In [1]: import numpy as np

In [2]: import numpy.linalg as la

In [3]: np.set_printoptions(precision=4, suppress=True, linewidth=160)

In [4]: W0 = np.load("block1.npy")

In [5]: print(W0)
[[0 1 0 1 0 1 0 0 1 0]
 [1 0 1 1 0 1 0 0 0 1]
 [0 1 0 1 0 1 0 1 1 1]
 [1 1 1 0 0 1 0 0 1 1]
 [0 0 0 0 0 0 1 0 0 0]
 [1 1 1 1 0 0 0 1 0 1]
 [0 0 0 0 1 0 0 0 0 0]
 [0 0 1 0 0 1 0 0 1 0]
 [1 0 1 1 0 0 0 1 0 1]
 [0 1 1 1 0 1 0 0 1 0]]

In [6]: B = np.array([[-1, 0],
   ...:     [3, -3],
   ...:     [-2, 1],
   ...:     [0, 1],
   ...:     [2, 0],
   ...:     [0, 1],
   ...:     [1, 3],
   ...:     [3, 0],
   ...:     [2, -3],
   ...:     [1, 1]])

In [7]: print(np.einsum("ik,kj->ji", W0, B))
[[ 5 -2  9  3  1  4  2  0  1  3]
 [-4  4 -3 -3  3  0  0 -1  3 -3]]

In [8]: print(np.einsum("ik,kj->ij", W0, B))
[[ 5 -4]
 [-2  4]
 [ 9 -3]
 [ 3 -3]
 [ 1  3]
 [ 4  0]
 [ 2  0]
 [ 0 -1]
 [ 1  3]
 [ 3 -3]]

In [9]: print(B.T @ W0.T)
[[ 5 -2  9  3  1  4  2  0  1  3]
 [-4  4 -3 -3  3  0  0 -1  3 -3]]

In [10]: print(W0 @ B)
[[ 5 -4]
 [-2  4]
 [ 9 -3]
 [ 3 -3]
 [ 1  3]
 [ 4  0]
 [ 2  0]
 [ 0 -1]
 [ 1  3]
 [ 3 -3]]

In [11]: print(np.einsum("ij->j", W0))
[4 5 6 6 1 6 1 3 5 5]

In [12]: print(np.vstack([W0, B.T]).shape)
(12, 10)

In [13]: print(la.matrix_rank(W0 @ B))
2

In [14]: sigma = 3 * 0.9 ** np.arange(4)

In [15]: rng = np.random.default_rng(522)

In [16]: F = rng.normal(size=(30, 4)) * rng.permutation(sigma)

In [17]: print(F)
[[  0.2186  -1.1036  -5.79     1.7381]
 [-10.6374   2.8297  -1.4904  -0.7491]
 [ -0.3374  -0.7673  -0.677   -3.9961]
 [  3.1634   0.8152   1.9749  -0.5915]
 [  1.3387   0.562    1.5454   3.698 ]
 [ -7.4559  -0.8451  -2.8651  -1.7477]
 [  5.0636   2.6745  -2.6805  -0.6976]
 [ -0.1024   1.3385  -1.2023   1.3318]
 [  0.4317  -4.1254  -0.1637   1.7134]
 [  2.8323   0.9695  -0.3979  -3.48  ]
 [  2.7574   1.7574  -3.8189  -2.6775]
 [  1.8094   1.1373  -1.06     4.1806]
 [ -1.5882  -1.4999  -3.051   -4.9924]
 [ -5.1593  -2.0152  -3.8021   1.9192]
 [ -4.1108  -0.6962   0.8212  -2.9551]
 [ -1.1724  -4.3024  -1.2158   0.4861]
 [  0.4397   0.8143  -2.3728  -2.0972]
 [  2.8536   1.3021   0.5652  -4.0157]
 [  2.8094   0.731   -0.1741  -0.1575]
 [  2.7237  -3.6072  -0.0916  -1.9508]
 [  4.3374  -1.1019   4.358   -0.3217]
 [ -3.8353   1.7127   3.2806   2.8039]
 [  2.7183   2.0007  -1.5585   4.438 ]
 [ -5.0317   1.7054   0.2875  -0.3683]
 [  3.9569   1.5755   2.4404  -1.9139]
 [  2.5037   0.307   -2.6888   2.2283]
 [ -1.2914  -0.5373  -1.5554  -2.0037]
 [  3.5981  -1.6239  -0.6501   2.5224]
 [ -3.7706  -2.2878   1.1062  -1.2566]
 [ -1.0107   1.8341  -1.9891   5.4421]]

In [18]: f = np.array([-4, 0, 2])

In [19]: print(np.cross(F[17, :3], F[23, :3]))
[-0.5895 -3.6644 11.4179]

In [20]: arr = np.array([[8, 2, 9, 7],
    ...:     [4, 6, 1, 9],
    ...:     [8, 0, 3, 4],
    ...:     [3, 2, 6, 6],
    ...:     [3, 8, 3, 6],
    ...:     [9, 7, 5, 8],
    ...:     [9, 8, 9, 1],
    ...:     [9, 9, 1, 1],
    ...:     [2, 9, 5, 0],
    ...:     [3, 6, 6, 0],
    ...:     [6, 1, 1, 5]])

In [21]: arr[:, 3] = 3 * arr[:, 1]

In [22]: print(arr)
[[ 8  2  9  6]
 [ 4  6  1 18]
 [ 8  0  3  0]
 [ 3  2  6  6]
 [ 3  8  3 24]
 [ 9  7  5 21]
 [ 9  8  9 24]
 [ 9  9  1 27]
 [ 2  9  5 27]
 [ 3  6  6 18]
 [ 6  1  1  3]]

In [23]: idx = arr[:, 3] > np.median(arr[:, 3])

In [24]: f = arr[idx].mean(axis=0) - arr[~idx].mean(axis=0)

In [25]: print(f)
[ 1.0667  5.3667  0.2667 16.1   ]

In [26]: print(round(float((((arr - arr.mean(axis=0)) @ f > 0) == idx).mean()), 4))
0.8182

In [27]: print(((arr - arr.mean(axis=0)) @ f > 0).astype(int))
[0 1 0 0 1 1 1 1 1 1 0]

In [28]: print(idx.astype(int))
[0 0 0 0 1 1 1 1 1 0 0]

In [29]: print(arr.shape)
(11, 4)

In [30]: print(np.unravel_index(np.abs(arr).argmax(), arr.shape))
(np.int64(7), np.int64(3))

In [31]: print(np.abs(arr).max())
27

In [32]: print([round(float(x), 4) for x in la.svd(arr, compute_uv=False)[:3]])
[68.1195, 15.6363, 8.6164]

In [33]: print(la.matrix_rank(arr, rtol=0.1))
3

In [34]: print(round(la.norm(arr, 2) / la.norm(arr), 4))
0.9673

In [35]: K = np.loadtxt("arr.csv", delimiter=",")

In [36]: print(K)
[[-14.0993   7.7336 -11.8913]
 [-11.3785 -13.8354  -8.8944]
 [ -9.3851 -14.668   -9.8371]
 [ -2.7486 -14.012  -14.0039]
 [  9.9133 -11.1118  13.3512]
 [  0.0034  10.4735 -17.0384]
 [  4.093   10.9211 -16.2473]
 [ 16.5199   7.8384  -8.1026]
 [  5.8985  18.0398   6.3066]
 [ -4.9687  10.9012  16.0149]
 [ -7.4515  18.2529   3.3629]
 [-19.1659   2.572   -5.1041]
 [-13.3202  -9.6774 -11.3543]
 [ -3.6836  14.9022  12.8202]
 [-18.1987  -7.4497   3.6484]
 [ 14.6238 -10.7251  -8.433 ]
 [ 15.9668   6.1378 -10.3628]
 [-18.137    2.0755  -8.1696]
 [ -0.7707   7.9743  18.3253]
 [-15.2714  -4.1137  12.2419]
 [-11.2615 -14.7585   7.4408]
 [ 11.4016  14.9052   6.9166]
 [  9.7067  13.4467 -11.1789]
 [ 10.6444 -16.9316  -0.1341]
 [-13.4632  -4.6224 -14.0491]
 [  9.9932  -7.5275 -15.6036]
 [ 19.5552  -1.1104   4.0449]
 [  3.9109 -18.6102  -6.194 ]
 [-18.7483   4.9587  -4.8902]
 [-18.9018   6.4957   0.7259]
 [ -9.0719  11.3912 -13.7091]
 [ -4.5437  12.1232 -15.2441]]

In [37]: x0 = np.array([-3, 3, 2])

In [38]: y = K @ x0

In [39]: print(np.round(la.pinv(K) @ K, 4) + 0)
[[1. 0. 0.]
 [0. 1. 0.]
 [0. 0. 1.]]

In [40]: try:
    ...:     la.solve(K, y)
    ...: except la.LinAlgError as e:
    ...:     print(e)
    ...: 
Last 2 dimensions of the array must be square

In [41]: y = y + 0.3 * rng.normal(size=32)

In [42]: print(y)
[ 41.8249 -25.1802 -35.8577 -61.6017 -36.1715  -2.8187 -11.9539 -42.2601  48.5898  79.462   83.7861  55.2041 -12.4502  81.4357  39.033  -93.2667 -50.5355
  44.616   63.1638  58.3734   4.1629  24.2716 -10.932  -82.632   -1.5689 -83.4983 -54.2032 -80.1849  61.0285  77.4073  34.3797  19.9204]

In [43]: coef, *_ = la.lstsq(K, y)

In [44]: print(coef.round())
[-3.  3.  2.]

In [45]: print(np.round(la.norm(y - K @ coef), 4))
1.6424

In [46]: mat = np.loadtxt("m.csv", delimiter=",")

In [47]: print(mat)
[[  3.   4.   5.   6.   7.   8.   9.  10.  11.]
 [ 12.  13.  14.  15.  16.  17.  18.  19.  20.]
 [ 21.  22.  23.  24.  25.  26.  27.  28.  29.]
 [ 30.  31.  32.  33.  34.  35.  36.  37.  38.]
 [ 39.  40.  41.  42.  43.  44.  45.  46.  47.]
 [ 48.  49.  50.  51.  52.  53.  54.  55.  56.]
 [ 57.  58.  59.  60.  61.  62.  63.  64.  65.]
 [ 66.  67.  68.  69.  70.  71.  72.  73.  74.]
 [ 75.  76.  77.  78.  79.  80.  81.  82.  83.]
 [ 84.  85.  86.  87.  88.  89.  90.  91.  92.]
 [ 93.  94.  95.  96.  97.  98.  99. 100. 101.]
 [102. 103. 104. 105. 106. 107. 108. 109. 110.]
 [111. 112. 113. 114. 115. 116. 117. 118. 119.]]

In [48]: print(np.argsort(-la.norm(mat, axis=0).round(6), kind="stable")[:3])
[8 7 6]

In [49]: print(la.cond(mat) > 100)
True

In [50]: print(np.abs(np.diag(la.qr(mat)[1])) > 1e-9)
[ True  True False False False False False False False]

In [51]: print(np.unique(mat.round(6), axis=0).shape)
(13, 9)

In [52]: print(mat @ la.pinv(mat) @ mat)
[[  3.   4.   5.   6.   7.   8.   9.  10.  11.]
 [ 12.  13.  14.  15.  16.  17.  18.  19.  20.]
 [ 21.  22.  23.  24.  25.  26.  27.  28.  29.]
 [ 30.  31.  32.  33.  34.  35.  36.  37.  38.]
 [ 39.  40.  41.  42.  43.  44.  45.  46.  47.]
 [ 48.  49.  50.  51.  52.  53.  54.  55.  56.]
 [ 57.  58.  59.  60.  61.  62.  63.  64.  65.]
 [ 66.  67.  68.  69.  70.  71.  72.  73.  74.]
 [ 75.  76.  77.  78.  79.  80.  81.  82.  83.]
 [ 84.  85.  86.  87.  88.  89.  90.  91.  92.]
 [ 93.  94.  95.  96.  97.  98.  99. 100. 101.]
 [102. 103. 104. 105. 106. 107. 108. 109. 110.]
 [111. 112. 113. 114. 115. 116. 117. 118. 119.]]
